>>> import numpy as np
>>> np.set_printoptions(precision=1, suppress=True, linewidth=100)
>>> rng = np.random.default_rng(82709)
>>> W0 = np.eye(3, dtype=int)[rng.permutation(3)]
>>> W0
array([[0, 1, 0],
       [0, 0, 1],
       [1, 0, 0]])
>>> np.sort(np.abs(np.linalg.eigvals(W0)))[::-1]
array([1., 1., 1.])
>>> np.linalg.matrix_power(W0, 100)
array([[0, 1, 0],
       [0, 0, 1],
       [1, 0, 0]])
>>> W0 @ np.ones(3)
array([1., 1., 1.])
>>> p = np.eye(3)[2]
>>> for _ in range(6):
...     p = p @ W0
...     print(p.round(1))
... 
[1. 0. 0.]
[0. 1. 0.]
[0. 0. 1.]
[1. 0. 0.]
[0. 1. 0.]
[0. 0. 1.]
>>> x0 = np.array([2, 2, 4])
>>> y = W0 @ x0
>>> y
array([2, 4, 2])
>>> np.linalg.solve(W0, W0[:, 2])
array([0., 0., 1.])
>>> np.linalg.solve(W0, 5 * y)
array([10., 10., 20.])
>>> W0[1] @ W0[0]
np.int64(0)
>>> np.linalg.norm(W0, axis=1)
array([1., 1., 1.])
>>> np.round(np.linalg.norm(W0[1], 1), 1), round(float(np.linalg.norm(W0[1], np.inf)), 1)
(np.float64(1.0), 1.0)
>>> np.round(np.linalg.norm(W0[1] - W0[0]), 1)
np.float64(1.4)
>>> np.linalg.norm(W0, axis=0)
array([1., 1., 1.])
>>> round(np.linalg.norm(W0, 1), 1), round(float(np.linalg.norm(W0, np.inf)), 1)
(np.float64(1.0), 1.0)
>>> J = np.loadtxt("test17.csv", delimiter=",")
>>> J.round(1) + 0
array([[-15.9,  -2. ,  -4. ,  -2. ],
       [-14.8,  -1.7,  -3.6,  -1.9],
       [-11.9,  -1.1,  -2.5,  -1.8],
       [ -9.5,  -0.7,  -1.7,  -1.6],
       [ -8.9,  -0.6,  -1.6,  -1.6],
       [ -4.8,  -0.1,  -0.4,  -1.2],
       [ -3. ,   0. ,   0. ,  -1. ],
       [ -1.9,   0. ,   0.1,  -0.8],
       [ -1.6,  -0.1,   0.1,  -0.7],
       [ -1.4,  -0.1,   0.1,  -0.6],
       [ -0.7,  -0.1,   0.1,  -0.4],
       [ -0.7,  -0.1,   0.1,  -0.4],
       [ -0.5,  -0.1,   0.1,  -0.3],
       [ -0.4,  -0.1,   0. ,  -0.2],
       [ -0.2,  -0.1,   0. ,  -0.1],
       [  0. ,   0. ,   0. ,   0. ],
       [  0.3,   0.2,   0. ,   0.1],
       [  0.5,   0.3,   0.1,   0.2],
       [  2. ,   1.5,   0.6,   0.6],
       [  2.4,   1.9,   0.8,   0.7],
       [  2.6,   2. ,   0.8,   0.7],
       [  4.8,   3.9,   1.9,   1. ],
       [  7.3,   5.8,   3.2,   1.2],
       [  8. ,   6.4,   3.5,   1.3],
       [  9.5,   7.5,   4.3,   1.4],
       [ 10.1,   7.9,   4.6,   1.4],
       [ 14.8,  11.5,   7.1,   1.6],
       [ 15. ,  11.5,   7.2,   1.6],
       [ 19.9,  15.1,   9.8,   1.9]])
>>> np.unique(J.round(6), axis=0).shape
(29, 4)
>>> np.abs(np.diag(np.linalg.qr(J)[1])) > 1e-9
array([ True,  True,  True, False])
>>> np.round(J @ np.linalg.pinv(J) @ J, 1) + 0
array([[-15.9,  -2. ,  -4. ,  -2. ],
       [-14.8,  -1.7,  -3.6,  -1.9],
       [-11.9,  -1.1,  -2.5,  -1.8],
       [ -9.5,  -0.7,  -1.7,  -1.6],
       [ -8.9,  -0.6,  -1.6,  -1.6],
       [ -4.8,  -0.1,  -0.4,  -1.2],
       [ -3. ,   0. ,   0. ,  -1. ],
       [ -1.9,   0. ,   0.1,  -0.8],
       [ -1.6,  -0.1,   0.1,  -0.7],
       [ -1.4,  -0.1,   0.1,  -0.6],
       [ -0.7,  -0.1,   0.1,  -0.4],
       [ -0.7,  -0.1,   0.1,  -0.4],
       [ -0.5,  -0.1,   0.1,  -0.3],
       [ -0.4,  -0.1,   0. ,  -0.2],
       [ -0.2,  -0.1,   0. ,  -0.1],
       [  0. ,   0. ,   0. ,   0. ],
       [  0.3,   0.2,   0. ,   0.1],
       [  0.5,   0.3,   0.1,   0.2],
       [  2. ,   1.5,   0.6,   0.6],
       [  2.4,   1.9,   0.8,   0.7],
       [  2.6,   2. ,   0.8,   0.7],
       [  4.8,   3.9,   1.9,   1. ],
       [  7.3,   5.8,   3.2,   1.2],
       [  8. ,   6.4,   3.5,   1.3],
       [  9.5,   7.5,   4.3,   1.4],
       [ 10.1,   7.9,   4.6,   1.4],
       [ 14.8,  11.5,   7.1,   1.6],
       [ 15. ,  11.5,   7.2,   1.6],
       [ 19.9,  15.1,   9.8,   1.9]])
